$ python3 -q
>>> import numpy as np
>>> np.set_printoptions(precision=2, suppress=True, linewidth=160)
>>> Q, _ = np.linalg.qr(np.array([[0.8, -1.2, -1.2, 0.4],
...     [1.0, 1.4, 0.8, -1.4],
...     [0.4, -1.0, -1.1, 2.0],
...     [-0.9, 0.2, -0.2, -0.8]]))
>>> evecs, _ = np.linalg.qr(np.array([[-2.0, 1.0, -0.4], [1.0, 0.2, -1.1], [1.0, -0.4, 1.8]]))
>>> s = 5 * 0.7 ** np.arange(3)
>>> data = Q[:, :3] * s @ evecs[:3]
>>> print(data)
[[ 2.58 -0.71 -1.72]
 [ 1.17  3.45 -1.73]
 [ 1.26 -1.   -1.62]
 [-3.18 -1.06 -0.66]]
>>> Y = np.c_[data[:, :1] @ np.array([[3]]), np.array([-2, 6, 1, 7])]
>>> print(Y)
[[ 7.74 -2.  ]
 [ 3.5   6.  ]
 [ 3.79  1.  ]
 [-9.53  7.  ]]
>>> print(np.linalg.norm(np.linalg.qr(data)[0].T @ Y, axis=0) ** 2 / ((Y ** 2).sum(axis=0) + 1e-12))
[1. 1.]
>>> print(np.linalg.matrix_rank(Y))
2
>>> print(np.round(np.linalg.norm(Y - data @ np.linalg.lstsq(data, Y)[0], axis=0), 2) + 0)
[0.   0.63]
>>> print(np.round(np.linalg.lstsq(data, Y[:, 0])[0], 2) + 0)
[3. 0. 0.]
>>> A = np.array([[-8.49, 2.7, 13.2],
...     [3.49, -2.32, -7.31],
...     [-2.33, 1.01, 2.96],
...     [3.02, 0.3, -1.08],
...     [-0.81, -3.21, -6.12],
...     [0.11, 1.61, 3.65],
...     [2.22, -1.41, -5.96],
...     [0.43, -0.49, -0.88],
...     [-8.75, 4.08, 17.38],
...     [0.96, 0.83, -1.4],
...     [1.76, 0.15, -1.61]])
>>> Xc = A - A.mean(axis=0)
>>> left, s, Vt = np.linalg.svd(Xc, full_matrices=False)
>>> print(np.abs(Vt[0]).argmax())
2
>>> print(s)
[28.42  5.56  1.26]
>>> print((np.sign(left[:, 0]) == np.sign(left[0, 0])).astype(int))
[1 0 1 0 0 1 0 0 1 0 0]
>>> print(np.abs(left[:, 0]).argmax())
8
>>> print(Vt[0] * np.sign(Vt[0, np.abs(Vt[0]).argmax()]))
[-0.44  0.22  0.87]
>>> print(np.abs(Vt[-1]))
[0.34 0.86 0.38]
>>> print(np.round(s ** 2 / (s ** 2).sum(), 2) + 0)
[0.96 0.04 0.  ]
>>> m1 = np.arange(4).reshape(2, 2) + 3
>>> print(m1)
[[3 4]
 [5 6]]
>>> Y = np.linalg.invert(m1)
Traceback (most recent call last):
  File "<python-input-25>", line 1, in <module>
    Y = np.linalg.invert(m1)
        ^^^^^^^^^^^^^^^^
AttributeError: module 'numpy.linalg' has no attribute 'invert'
>>> Y = m1 ** -1
Traceback (most recent call last):
  File "<python-input-26>", line 1, in <module>
    Y = m1 ** -1
        ~~~^^~~~
ValueError: Integers to negative integer powers are not allowed.
>>> Y = np.linalg.inv(m1)
>>> print(np.allclose(Y, m1.T))
False
>>> print((np.abs(Y) > 1e-9).astype(int))
[[1 1]
 [1 1]]
>>> print(round(np.linalg.cond(m1), 2))
42.98
